$ ipython --no-banner

In [1]: import numpy as np

In [2]: np.set_printoptions(precision=1, suppress=True, linewidth=200)

In [3]: def rd(a):
   ...:     return np.round(a, 1) + 0
   ...: 

In [4]: feats = np.tanh(np.array([[0.6, 0.1, 0.2, -0.1],
   ...:     [-0.1, 0.8, 0.8, -0.7],
   ...:     [-1.2, 0.6, 0.1, 0.6],
   ...:     [0.3, 0.9, 1.2, 0.3],
   ...:     [0.0, 1.4, 1.0, -0.7],
   ...:     [-0.8, 1.1, -1.5, -0.3],
   ...:     [2.3, 0.7, 2.1, -0.9],
   ...:     [-1.0, -1.9, 0.0, 0.1],
   ...:     [2.8, 1.0, 0.8, 0.5],
   ...:     [1.3, 0.0, 0.3, 0.0],
   ...:     [0.1, 1.5, -2.1, 1.1],
   ...:     [0.3, -0.6, 0.8, -0.5],
   ...:     [-0.1, 1.8, -0.4, 0.1],
   ...:     [-0.5, -1.5, 0.1, -0.3],
   ...:     [1.0, 0.4, -0.1, -1.1],
   ...:     [0.1, -0.9, -0.7, -0.1],
   ...:     [-0.1, -0.9, 1.2, 0.3]]) @ np.array([[-1.8, -1.9, 1.8, 1.7, 0.3, 1.3, 1.5],
   ...:     [1.1, 0.4, -0.2, -0.5, 1.3, 2.3, 0.6],
   ...:     [0.0, -0.2, 1.6, 0.3, -0.4, -0.4, -0.3],
   ...:     [-0.2, -1.1, 0.5, -0.4, 0.1, -0.3, -0.1]]))

In [5]: print(rd(feats))
[[-0.7 -0.8  0.9  0.8  0.2  0.7  0.7]
 [ 0.8  0.8  0.5  0.   0.6  0.9  0.2]
 [ 1.   1.  -0.9 -1.   0.4 -0.4 -0.9]
 [ 0.4 -0.7  1.   0.3  0.7  1.   0.5]
 [ 0.9  0.8  0.7 -0.1  0.9  1.   0.5]
 [ 1.   1.  -1.  -1.   0.9  1.  -0.1]
 [-1.  -1.   1.   1.   0.6  1.   1. ]
 [-0.3  0.8 -0.9 -0.7 -1.  -1.  -1. ]
 [-1.  -1.   1.   1.   1.   1.   1. ]
 [-1.  -1.   1.   1.   0.3  0.9  1. ]
 [ 0.8 -0.4 -1.  -0.9  1.   1.   0.9]
 [-0.8 -0.4  0.9  0.8 -0.8 -0.8 -0.1]
 [ 1.   0.7 -0.8 -0.8  1.   1.   0.8]
 [-0.6  0.6 -0.5  0.  -1.  -1.  -0.9]
 [-0.8 -0.5  0.8  1.   0.6  1.   1. ]
 [-0.8 -0.3 -0.7  0.4 -0.7 -0.9 -0.2]
 [-0.7 -0.6  1.   0.5 -0.9 -1.  -0.8]]

In [6]: cen = feats - feats.mean(axis=0)

In [7]: U, s, vt = np.linalg.svd(cen, full_matrices=False)

In [8]: print(rd(np.abs(vt[-1])))
[0.4 0.2 0.3 0.7 0.3 0.3 0.3]

In [9]: print(rd(cen.mean(axis=0)))
[0. 0. 0. 0. 0. 0. 0.]

In [10]: print(np.searchsorted(np.cumsum(s ** 2) / (s ** 2).sum(), 0.9) + 1)
3

In [11]: print((np.sign(U[:, 0]) == np.sign(U[0, 0])).astype(int))
[1 0 0 1 0 0 1 0 1 1 0 1 0 0 1 0 1]

In [12]: print(np.abs(vt[0]).argmax())
2

In [13]: print(rd(vt[0] * np.sign(vt[0, np.abs(vt[0]).argmax()])))
[-0.4 -0.5  0.5  0.5  0.1  0.2  0.3]

In [14]: hat = feats @ np.linalg.solve(feats.T @ feats, feats.T)

In [15]: print(np.allclose(hat @ hat, hat))
True

In [16]: print(rd(np.diag(hat)))
[0.2 0.4 0.6 0.4 0.5 0.5 0.2 0.6 0.6 0.3 0.5 0.3 0.4 0.3 0.3 0.5 0.5]

In [17]: print(rd(np.linalg.eigvalsh(hat)))
[0. 0. 0. 0. 0. 0. 0. 0. 0. 0. 1. 1. 1. 1. 1. 1. 1.]

In [18]: M2 = np.c_[feats[:, :4] @ np.array([[-2, -5, -4, -1], [4, 1, 1, -5], [-4, -5, -2, -2], [4, 2, -4, 2]]), np.array([1, 0, 1, 2, 0, 2, 1, 0, 1, 2, 0, 2, 1, 0, 2, 1, 1])]

In [19]: print(rd(M2))
[[-1.9  0.2 -2.7  4.4  1. ]
 [-0.8 -6.1 -3.4 -6.   0. ]
 [ 1.7 -1.2  2.8 -5.8  1. ]
 [-6.1 -6.8 -5.3  1.5  2. ]
 [-2.1 -7.8 -3.9 -6.7  0. ]
 [ 2.1 -0.9  2.9 -5.9  2. ]
 [-2.   1.  -3.   6.   1. ]
 [ 4.6  5.4  6.4 -3.1  0. ]
 [-2.   1.  -3.   6.   1. ]
 [-2.   0.9 -3.   5.9  2. ]
 [-2.9 -1.5  1.9  1.1  0. ]
 [-0.3  0.6 -2.5  2.6  2. ]
 [ 0.8 -1.8  1.8 -4.6  1. ]
 [ 5.8  6.3  3.8 -1.1  0. ]
 [ 0.5  1.7 -2.6  3.5  2. ]
 [ 4.8  8.   2.6  4.5  1. ]
 [-3.1 -1.  -1.7  2.9  1. ]]

In [20]: print(rd(np.linalg.norm(np.linalg.qr(feats)[0].T @ M2, axis=0) ** 2 / ((M2 ** 2).sum(axis=0) + 1e-12)))
[1.  1.  1.  1.  0.3]

In [21]: print(rd(np.linalg.lstsq(feats, M2[:, 0])[0]))
[-2.  4. -4.  4.  0.  0.  0.]

In [22]: gram = np.cov(M2, rowvar=False)

In [23]: print(np.argsort(-M2.std(axis=0).round(6), kind="stable"))
[3 1 2 0 4]

In [24]: print(rd(np.corrcoef(M2[:, 4], M2[:, 2])[0, 1]))
-0.4

In [25]: print(rd(np.corrcoef(M2.T)))
[[ 1.   0.7  0.8 -0.3 -0.3]
 [ 0.7  1.   0.6  0.4  0. ]
 [ 0.8  0.6  1.  -0.4 -0.4]
 [-0.3  0.4 -0.4  1.   0.4]
 [-0.3  0.  -0.4  0.4  1. ]]

In [26]: print(rd(M2.std(axis=0)))
[3.1 4.1 3.3 4.6 0.8]

In [27]: print(rd(np.median(M2, axis=0)))
[-0.8  0.2 -2.5  1.5  1. ]

In [28]: print(rd(np.linalg.eigvalsh(gram)[::-1]))
[32.3 28.1  2.1  0.5  0. ]

In [29]: data = np.loadtxt("x.csv", delimiter=",")

In [30]: print(data)
[[  3.3  -1.7   6.4  -3.9  -1.7   5.8  -3.7   6.3]
 [ -1.3  -6.7   4.2  -0.5  -1.2   6.1  -5.2   6.9]
 [-22.4  -5.9  14.6   0.6   9.7  -0.3 -19.8  -7.3]
 [-19.1 -10.6  17.   -2.5   7.8   3.7 -21.4  -2.1]
 [  6.1   3.1  -6.5  -0.3  -2.7  -0.4   7.8   0.9]
 [ 14.1   6.1  -8.5  -1.1  -5.8   0.9  12.4   4.1]
 [-15.1  -8.2   6.7   1.2   6.   -0.3 -11.5  -3.2]
 [-11.1  -2.2  11.2   2.    3.9   5.9 -12.4   0.8]
 [ -1.5   5.8   2.9  -0.3   3.   -3.2  -1.7  -4.9]
 [-23.6  -9.5  20.1   3.    8.9   3.4 -24.6  -1.6]
 [-15.1   3.4   9.9  -5.7   6.7  -3.6 -10.8 -15.2]
 [ 11.1  11.7  -6.4  -6.8  -2.4  -4.2  11.4  -6. ]
 [ -2.9   8.7   6.7  -9.4   3.8  -5.   -3.4 -12.4]
 [ -5.6  -5.    7.9  -4.5   1.7   1.   -8.5  -0.4]
 [  0.4  13.1   0.1  -6.6   3.   -9.1   3.1 -15.9]
 [ 11.5  -6.   -5.2   1.6  -5.4   6.5   5.4  15.3]
 [  1.8   0.    3.3  -3.3   0.    0.4  -1.7   0.8]
 [ -4.5  -2.1  -9.8   6.4   2.3  -7.5   4.9  -4.9]
 [  3.4  -0.4 -13.1   8.4  -2.1  -2.1  10.1   1.7]
 [  9.2  10.6  -9.2  -4.2  -1.9  -6.1  12.5  -8.1]
 [ -5.8   2.    1.4   0.5   3.   -4.8  -2.4  -8.1]
 [ 13.7  -7.7  -7.1   2.1  -6.6   6.2   6.9  18. ]
 [ -3.5  -6.9   6.7   0.4   0.1   5.3  -7.9   6.5]
 [  3.5   2.5 -10.5   0.4  -0.9  -8.3   9.7  -6.9]
 [  2.1 -10.8 -10.2  13.   -3.3   3.9   5.   13.9]
 [  0.1  -4.5  -3.4   6.3  -0.7   2.4   1.    6.3]
 [  3.3   8.9  -6.6  -5.    0.7  -9.    7.9 -12.8]
 [  5.2  -3.1   1.5   3.   -3.7   7.6  -0.3  10.8]
 [ -4.5  -7.7   9.2   5.6  -0.3   9.8 -10.3  12. ]
 [-18.  -14.2  16.2   5.    7.5   4.8 -22.2   6. ]
 [  9.9   5.4  -9.8  -4.1  -3.3  -4.1  11.9  -2.8]
 [-15.4  -1.8   9.    2.6   6.1   0.4 -12.2  -6.9]]

In [31]: lab = data[:, 7] > np.median(data[:, 7])

In [32]: f = data[lab].mean(axis=0) - data[~lab].mean(axis=0)

In [33]: print(np.argsort(-np.abs(f).round(6), kind="stable"))
[7 5 0 1 4 3 2 6]

In [34]: print(lab.astype(int))
[1 1 0 0 1 1 0 1 0 0 0 0 0 1 0 1 1 0 1 0 0 1 1 0 1 1 0 1 1 1 0 0]

In [35]: print(rd((((data - data.mean(axis=0)) @ f > 0) == lab).mean()))
0.9

In [36]: q, evecs = np.linalg.qr(data[:, :5])[0], np.linalg.qr(data[:, 5:])[0]

In [37]: s = np.linalg.svd(q.T @ evecs, compute_uv=False)

In [38]: print(rd(s))
[1.  1.  0.9]

In [39]: print((s > 0.9).sum())
2

In [40]: print(rd(np.linalg.norm(q @ q.T - evecs @ evecs.T, 2)))
1.0

In [41]: cen = (data - data.mean(axis=0)) / data.std(axis=0)

In [42]: print(np.argwhere(np.abs(cen) > 2))
[[ 9  0]
 [ 9  2]
 [ 9  6]
 [21  7]
 [24  3]]

In [43]: coef = np.linalg.lstsq(np.delete(cen, 7, axis=1), cen[:, 7])[0]

In [44]: print(np.abs(coef).argmax())
0

In [45]: print(rd(1 - np.var(cen[:, 7] - np.delete(cen, 7, axis=1) @ coef)))
1.0

In [46]: gram = np.cov(data, rowvar=False)

In [47]: print(rd(np.polyfit(data[:, 3], data[:, 7], 1)))
[ 1.1 -0.4]

In [48]: print(gram.shape)
(8, 8)

In [49]: M2 = np.array([[2, 5, 5, 4, 3, 1],
    ...:     [4, 4, 4, 5, 2, 1],
    ...:     [5, 1, 0, 4, 1, 2],
    ...:     [1, 0, 2, 5, 5, 4],
    ...:     [1, 1, 2, 2, 3, 0],
    ...:     [1, 2, 4, 2, 5, 1]])

In [50]: A = M2 + M2.T

In [51]: print(A)
[[ 4  9 10  5  4  2]
 [ 9  8  5  5  3  3]
 [10  5  0  6  3  6]
 [ 5  5  6 10  7  6]
 [ 4  3  3  7  6  5]
 [ 2  3  6  6  5  2]]

In [52]: M2 = np.linalg.inv(A)

In [53]: print(rd(np.linalg.slogdet(A)[0]))
1.0

In [54]: print(rd(np.linalg.det(A) * M2))
[[  96. -264.  392. -380.  -88.  484.]
 [-264.  726. -756.  562.  242. -848.]
 [ 392. -756.  742. -532. -252.  742.]
 [-380.  562. -532.  726. -242. -440.]
 [ -88.  242. -252. -242.  510.  -68.]
 [ 484. -848.  742. -440.  -68.  374.]]

In [55]: print(rd(M2))
[[ 0.1 -0.4  0.6 -0.6 -0.1  0.8]
 [-0.4  1.1 -1.2  0.9  0.4 -1.3]
 [ 0.6 -1.2  1.2 -0.8 -0.4  1.2]
 [-0.6  0.9 -0.8  1.1 -0.4 -0.7]
 [-0.1  0.4 -0.4 -0.4  0.8 -0.1]
 [ 0.8 -1.3  1.2 -0.7 -0.1  0.6]]

In [56]: print(rd(np.linalg.cond(A)))
141.1

In [57]: rng = np.random.default_rng(151)

In [58]: lab = rng.permutation(6)

In [59]: M2 = A[:, lab] * rng.choice([-1, 1], 6)

In [60]: print(M2)
[[ -4   2   4  -9  -5 -10]
 [ -3   3   9  -8  -5  -5]
 [ -3   6  10  -5  -6   0]
 [ -7   6   5  -5 -10  -6]
 [ -6   5   4  -3  -7  -3]
 [ -5   2   2  -3  -6  -6]]

In [61]: U, _, vt = np.linalg.svd(A.T @ M2)

In [62]: print(rd(U @ vt))
[[ 0.  0.  1.  0.  0.  0.]
 [ 0.  0.  0. -1.  0.  0.]
 [ 0.  0.  0.  0.  0. -1.]
 [ 0.  0.  0.  0. -1.  0.]
 [-1.  0.  0.  0.  0.  0.]
 [ 0.  1.  0.  0.  0.  0.]]

In [63]: print(lab)
[4 5 0 1 3 2]

In [64]: print([round(float(np.linalg.det(A[:i, :i])), 2) + 0 for i in range(1, 7)])
[4.0, -49.0, 0.0, 289.0, 374.0, 644.0]

In [65]: evals, evecs = np.linalg.eigh(A)

In [66]: x0 = np.array([2, 2, 1, 2, 2, 2])

In [67]: print(rd(x0 @ A @ x0 / (x0 @ x0)), rd(evals[0]), rd(evals[-1]))
30.1 -9.8 32.1

In [68]: print(x0 @ A @ x0)
632

In [69]: print(np.abs(A).sum(axis=1).max(), rd(np.abs(evals).max()))
39 32.1

In [70]: print(rd(evecs * np.maximum(evals, 0) @ evecs.T))
[[ 7.6  7.9  6.   5.4  3.5  3.4]
 [ 7.9  8.5  5.9  4.8  3.   3. ]
 [ 6.   5.9  5.1  5.7  3.8  3.6]
 [ 5.4  4.8  5.7 10.1  7.   6. ]
 [ 3.5  3.   3.8  7.   6.2  4.5]
 [ 3.4  3.   3.6  6.   4.5  3.7]]

In [71]: print((np.sign(evecs[:, -1].round(6)) == np.sign(evecs[0, -1].round(6))).astype(int))
[1 1 1 1 1 1]

In [72]: E = np.array([[-20.4, -20.6, 12.0, 21.0],
    ...:     [-18.6, -21.5, 11.5, 21.7],
    ...:     [-21.8, -20.5, 10.8, 21.2],
    ...:     [-21.9, -20.7, 11.6, 23.0],
    ...:     [-21.0, -22.0, 13.3, 18.7],
    ...:     [-21.8, -20.7, 12.3, 20.8],
    ...:     [-20.4, -20.5, 12.8, 20.8],
    ...:     [-20.3, -21.2, 12.0, 22.2],
    ...:     [-21.5, -21.9, 14.2, 22.0],
    ...:     [-22.4, -21.6, 11.2, 21.6],
    ...:     [-19.9, -21.8, 12.2, 21.9],
    ...:     [-20.4, -21.5, 12.8, 20.4],
    ...:     [-21.0, -21.1, 10.0, 23.1],
    ...:     [-20.6, -20.4, 12.4, 20.3],
    ...:     [-21.8, -21.9, 12.5, 21.3],
    ...:     [-20.7, -21.0, 12.8, 20.7]])

In [73]: w1 = np.array([[-1, 0, -1, 1, 0, -1],
    ...:     [1, 2, -2, 2, 1, 1],
    ...:     [3, 3, 3, -3, -1, 3],
    ...:     [-1, -3, 2, -1, 0, 0]])

In [74]: coef = np.array([9, -6, 8, 5, -3, -3])

In [75]: hid = np.maximum(E @ w1 + coef, 0)

In [76]: print((hid > 0).mean(axis=0))
[1. 0. 1. 0. 0. 1.]

In [77]: C = np.array([[0, 3], [0, 1], [1, 3], [3, 0], [1, 3], [3, 2]])

In [78]: print(w1 @ C)
[[-1 -8]
 [ 8  4]
 [ 2 24]
 [-1  0]]

In [79]: gram = np.cov(E, rowvar=False)

In [80]: print(rd(gram))
[[ 0.9  0.   0.1 -0.1]
 [ 0.   0.3 -0.2  0. ]
 [ 0.1 -0.2  1.  -0.6]
 [-0.1  0.  -0.6  1.2]]

In [81]: print(rd(np.median(E, axis=0)))
[-20.8 -21.2  12.2  21.2]

In [82]: print(rd(np.linalg.eigvalsh(gram)[::-1]))
[1.7 0.9 0.6 0.2]

In [83]: print(rd(E.std(axis=0)))
[0.9 0.6 1.  1. ]

In [84]: print(gram.shape)
(4, 4)

In [85]: d = np.linalg.norm(E[:, None] - E[None], axis=-1)

In [86]: print(rd(np.linalg.norm(E, axis=1)))
[37.8 37.6 38.2 39.6 38.1 38.6 37.9 38.7 40.3 39.5 38.7 38.2 39.  37.5 39.6 38.2]

In [87]: print((d + 1e9 * np.eye(16)).round(6).argmin(axis=1))
[ 6 10  9  9 11 15 15 10 14  2  7 15  3  6  5  6]

In [88]: print(rd(d[:5, :5]))
[[0.  2.2 1.9 2.5 3. ]
 [2.2 0.  3.5 3.6 4.3]
 [1.9 3.5 0.  2.  3.9]
 [2.5 3.6 2.  0.  4.9]
 [3.  4.3 3.9 4.9 0. ]]

In [89]: print(d[4].round(6).argsort(kind="stable")[:4])
[ 4 11 15 13]

In [90]: print(np.flatnonzero(d[4] < d.mean() / 2))
[4]

In [91]: print(np.unravel_index(d.round(6).argmax(), d.shape))
(np.int64(4), np.int64(12))

In [92]: print(rd(d[4]))
[3.  4.3 3.9 4.9 0.  2.8 2.7 3.9 3.5 3.9 3.6 1.9 5.6 2.5 2.8 2.3]

In [93]: print(rd(np.linalg.norm(E - E.mean(axis=0), axis=1)))
[0.8 2.5 1.8 2.1 3.  1.1 1.2 1.1 2.4 1.8 1.3 1.3 2.8 1.3 1.2 0.9]

In [94]: cen = E - E.mean(axis=0)

In [95]: evecs = np.linalg.svd(cen)[2][:1]

In [96]: M2 = cen - cen @ evecs.T @ evecs

In [97]: print(rd((cen @ evecs.T).std(axis=0)))
[1.3]

In [98]: print(rd(np.cov(cen @ evecs.T, rowvar=False)))
1.7

In [99]: print(rd(np.diag(evecs.T @ evecs)))
[0.  0.  0.4 0.5]

In [100]: cen = (E - E.mean(axis=0)) / E.std(axis=0)

In [101]: print(rd(cen.std(axis=0)))
[1. 1. 1. 1.]

In [102]: coef = np.linalg.lstsq(np.delete(cen, 0, axis=1), cen[:, 0])[0]

In [103]: print(rd(1 - np.var(cen[:, 0] - np.delete(cen, 0, axis=1) @ coef)))
0.0

In [104]: X = np.load("dump.npy")

In [105]: print(X)
[[ 2  3  4]
 [ 5  6  7]
 [ 8  9 10]]

In [106]: # rows and columns are dependent

In [107]: theta = np.radians(135)

In [108]: r_ = np.eye(3)

In [109]: r_[1, 1] = r_[0, 0] = np.cos(theta)

In [110]: r_[1, 0], r_[0, 1] = -np.sin(theta), np.sin(theta)

In [111]: print(rd(r_))
[[-0.7  0.7  0. ]
 [-0.7 -0.7  0. ]
 [ 0.   0.   1. ]]

In [112]: M2 = X @ r_.T

In [113]: print(rd(M2))
[[  0.7  -3.5   4. ]
 [  0.7  -7.8   7. ]
 [  0.7 -12.   10. ]]

In [114]: print(np.allclose(X @ X.T, M2 @ M2.T))
True

In [115]: print(rd(np.abs(M2 - X).max(axis=0)))
[ 7.3 21.   0. ]

In [116]: arr = np.load("test6.npy")

In [117]: print(arr)
[[2 0 1 0 0 0 3]
 [0 1 0 2 2 1 0]
 [2 0 3 0 0 0 3]
 [0 3 0 0 0 0 0]
 [0 2 0 0 0 1 0]
 [0 2 0 1 3 2 0]
 [1 0 3 0 0 0 1]]

In [118]: q, r_ = np.linalg.qr(arr)

In [119]: print(rd(q.T @ q))
[[1. 0. 0. 0. 0. 0. 0.]
 [0. 1. 0. 0. 0. 0. 0.]
 [0. 0. 1. 0. 0. 0. 0.]
 [0. 0. 0. 1. 0. 0. 0.]
 [0. 0. 0. 0. 1. 0. 0.]
 [0. 0. 0. 0. 0. 1. 0.]
 [0. 0. 0. 0. 0. 0. 1.]]

In [120]: print(q.shape, r_.shape)
(7, 7) (7, 7)

In [121]: print(rd(q @ r_))
[[2. 0. 1. 0. 0. 0. 3.]
 [0. 1. 0. 2. 2. 1. 0.]
 [2. 0. 3. 0. 0. 0. 3.]
 [0. 3. 0. 0. 0. 0. 0.]
 [0. 2. 0. 0. 0. 1. 0.]
 [0. 2. 0. 1. 3. 2. 0.]
 [1. 0. 3. 0. 0. 0. 1.]]

In [122]: print(abs(r_[0, 0]), rd(np.linalg.norm(arr[:, 0])))
3.0 3.0

In [123]: print(rd(r_))
[[-3.   0.  -3.7  0.   0.   0.  -4.3]
 [ 0.  -4.2  0.  -0.9 -1.9 -1.6  0. ]
 [ 0.   0.  -2.4  0.   0.   0.   0.4]
 [ 0.   0.   0.   2.   2.6  1.2  0. ]
 [ 0.   0.   0.   0.   1.7  1.1  0. ]
 [ 0.   0.   0.   0.   0.   0.8  0. ]
 [ 0.   0.   0.   0.   0.   0.  -0.3]]

In [124]: print(rd(q))
[[-0.7  0.   0.6  0.   0.   0.   0.4]
 [ 0.  -0.2  0.   0.9 -0.4  0.   0. ]
 [-0.7  0.  -0.2  0.   0.   0.  -0.7]
 [ 0.  -0.7  0.  -0.3 -0.3 -0.6  0. ]
 [ 0.  -0.5  0.  -0.2 -0.2  0.8  0. ]
 [ 0.  -0.5  0.   0.3  0.8  0.   0. ]
 [-0.3  0.  -0.8  0.   0.   0.   0.6]]

In [125]: print(rd(np.abs(np.diag(r_))))
[3.  4.2 2.4 2.  1.7 0.8 0.3]
